>>> import numpy as np
>>> np.set_printoptions(precision=2, suppress=True, linewidth=140)
>>> def rd(a):
...     return np.round(a, 2) + 0
... 
>>> u = np.array([1, 2, 0, 0, 0, 0, 2, 2, 1, 2, 2, 2, 2, 1, 2]) + 0.5
>>> E = np.eye(15) - 2 * np.outer(u, u) / (u @ u)
>>> rd(E)
array([[ 0.92, -0.13, -0.03, -0.03, -0.03, -0.03, -0.13, -0.13, -0.08, -0.13, -0.13, -0.13, -0.13, -0.08, -0.13],
       [-0.13,  0.78, -0.04, -0.04, -0.04, -0.04, -0.22, -0.22, -0.13, -0.22, -0.22, -0.22, -0.22, -0.13, -0.22],
       [-0.03, -0.04,  0.99, -0.01, -0.01, -0.01, -0.04, -0.04, -0.03, -0.04, -0.04, -0.04, -0.04, -0.03, -0.04],
       [-0.03, -0.04, -0.01,  0.99, -0.01, -0.01, -0.04, -0.04, -0.03, -0.04, -0.04, -0.04, -0.04, -0.03, -0.04],
       [-0.03, -0.04, -0.01, -0.01,  0.99, -0.01, -0.04, -0.04, -0.03, -0.04, -0.04, -0.04, -0.04, -0.03, -0.04],
       [-0.03, -0.04, -0.01, -0.01, -0.01,  0.99, -0.04, -0.04, -0.03, -0.04, -0.04, -0.04, -0.04, -0.03, -0.04],
       [-0.13, -0.22, -0.04, -0.04, -0.04, -0.04,  0.78, -0.22, -0.13, -0.22, -0.22, -0.22, -0.22, -0.13, -0.22],
       [-0.13, -0.22, -0.04, -0.04, -0.04, -0.04, -0.22,  0.78, -0.13, -0.22, -0.22, -0.22, -0.22, -0.13, -0.22],
       [-0.08, -0.13, -0.03, -0.03, -0.03, -0.03, -0.13, -0.13,  0.92, -0.13, -0.13, -0.13, -0.13, -0.08, -0.13],
       [-0.13, -0.22, -0.04, -0.04, -0.04, -0.04, -0.22, -0.22, -0.13,  0.78, -0.22, -0.22, -0.22, -0.13, -0.22],
       [-0.13, -0.22, -0.04, -0.04, -0.04, -0.04, -0.22, -0.22, -0.13, -0.22,  0.78, -0.22, -0.22, -0.13, -0.22],
       [-0.13, -0.22, -0.04, -0.04, -0.04, -0.04, -0.22, -0.22, -0.13, -0.22, -0.22,  0.78, -0.22, -0.13, -0.22],
       [-0.13, -0.22, -0.04, -0.04, -0.04, -0.04, -0.22, -0.22, -0.13, -0.22, -0.22, -0.22,  0.78, -0.13, -0.22],
       [-0.08, -0.13, -0.03, -0.03, -0.03, -0.03, -0.13, -0.13, -0.08, -0.13, -0.13, -0.13, -0.13,  0.92, -0.13],
       [-0.13, -0.22, -0.04, -0.04, -0.04, -0.04, -0.22, -0.22, -0.13, -0.22, -0.22, -0.22, -0.22, -0.13,  0.78]])
>>> x = np.array([2, 3, -3, 3, 2, 1, -3, 2, 3, 1, -3, 2, 0, -3, -2])
>>> y = E @ x
>>> print(rd(y))
[ 1.77  2.61 -3.08  2.92  1.92  0.92 -3.39  1.61  2.77  0.61 -3.39  1.61 -0.39 -3.23 -2.39]
>>> rd(np.linalg.solve(E, y))
array([ 2.,  3., -3.,  3.,  2.,  1., -3.,  2.,  3.,  1., -3.,  2.,  0., -3., -2.])
>>> rd(np.linalg.solve(E, y + E[:, 2]))
array([ 2.,  3., -2.,  3.,  2.,  1., -3.,  2.,  3.,  1., -3.,  2.,  0., -3., -2.])
